In [1]: import numpy as np

In [2]: import numpy.linalg as la

In [3]: np.set_printoptions(precision=2, suppress=True, linewidth=140)

In [4]: tidy = lambda a: np.round(a, 2) + 0

In [5]: arr = np.array([[0, 0, -1], [9, 9, 8]])

In [6]: Uu, sv, Vh = la.svd(arr)

In [7]: print(np.argmax(sv[:-1] / (sv[1:] + 1e-6)) + 1)
1

In [8]: print(tidy(sv))
[15.04  0.85]

In [9]: A2 = Uu[:, :1] @ np.diag(sv[:1]) @ Vh[:1]

In [10]: print(tidy(A2))
[[-0.32 -0.32 -0.28]
 [ 8.99  8.99  8.03]]

In [11]: print(tidy(la.norm(arr - A2, 2)), tidy(sv[1]))
0.85 0.85

In [12]: print(la.matrix_rank(arr, rtol=0.05))
2

In [13]: feats = np.load("data.npy")

In [14]: print(feats)
[[ 0.  3.  2. -2.]
 [ 2.  3.  1. -1.]
 [ 0.  2.  3. -2.]
 [ 0.  0.  0.  0.]]

In [15]: # rows and columns are dependent

In [16]: Uu, sv, Vh = la.svd(feats)

In [17]: print(np.argmax(sv[:-1] / (sv[1:] + 1e-6)) + 1)
3

In [18]: A2 = Uu[:, :3] @ np.diag(sv[:3]) @ Vh[:3]

In [19]: print(la.matrix_rank(feats, rtol=0.05))
3

In [20]: print(tidy(la.norm(feats - A2) / la.norm(feats)))
0.0

In [21]: print(tidy(la.norm(feats - A2, 2)), sv[3])
0.0 0.0

In [22]: rk = la.matrix_rank(feats)

In [23]: print(rk)
3

In [24]: null = la.svd(feats)[2][rk:].T

In [25]: print(tidy(feats @ null))
[[0.]
 [0.]
 [0.]
 [0.]]

In [26]: print(np.allclose(feats @ null, 0))
True

In [27]: vec = np.array([9, 4, 1, 0])

In [28]: a = np.maximum(feats @ vec, 0)

In [29]: print(feats * (a > 1e-9)[:, None])
[[ 0.  3.  2. -2.]
 [ 2.  3.  1. -1.]
 [ 0.  2.  3. -2.]
 [ 0.  0.  0.  0.]]

In [30]: print(np.maximum(feats @ vec, 0) - np.maximum(-feats @ vec, 0))
[14. 31. 11.  0.]

In [31]: print(feats.T @ a)
[ 62. 157.  92. -81.]

In [32]: print(np.flatnonzero(a > 1e-9))
[0 1 2]

In [33]: A = np.load("m.npy")

In [34]: print(A)
[[2 0 2 0 2 0]
 [1 2 1 2 1 2]
 [0 2 0 2 0 2]
 [2 0 2 0 2 0]
 [1 2 1 2 1 2]
 [0 2 0 2 0 2]]

In [35]: Uu, sv, Vh = la.svd(A)

In [36]: vecs = Vh[:(sv > 1e-8).sum()]

In [37]: rng = np.random.default_rng(45860)

In [38]: vec = A[4] + -2 * A[1] + rng.integers(2) * np.eye(6)[3]

In [39]: print(vec)
[-1. -2. -1. -2. -1. -2.]

In [40]: print(np.allclose(vecs.T @ vecs @ vec, vec))
True

In [41]: print(tidy(vecs.T @ vecs))
[[0.33 0.   0.33 0.   0.33 0.  ]
 [0.   0.33 0.   0.33 0.   0.33]
 [0.33 0.   0.33 0.   0.33 0.  ]
 [0.   0.33 0.   0.33 0.   0.33]
 [0.33 0.   0.33 0.   0.33 0.  ]
 [0.   0.33 0.   0.33 0.   0.33]]

In [42]: print(tidy(la.norm(vec - vecs.T @ vecs @ vec)))
0.0

In [43]: print(tidy(np.diag(vecs.T @ vecs)))
[0.33 0.33 0.33 0.33 0.33 0.33]
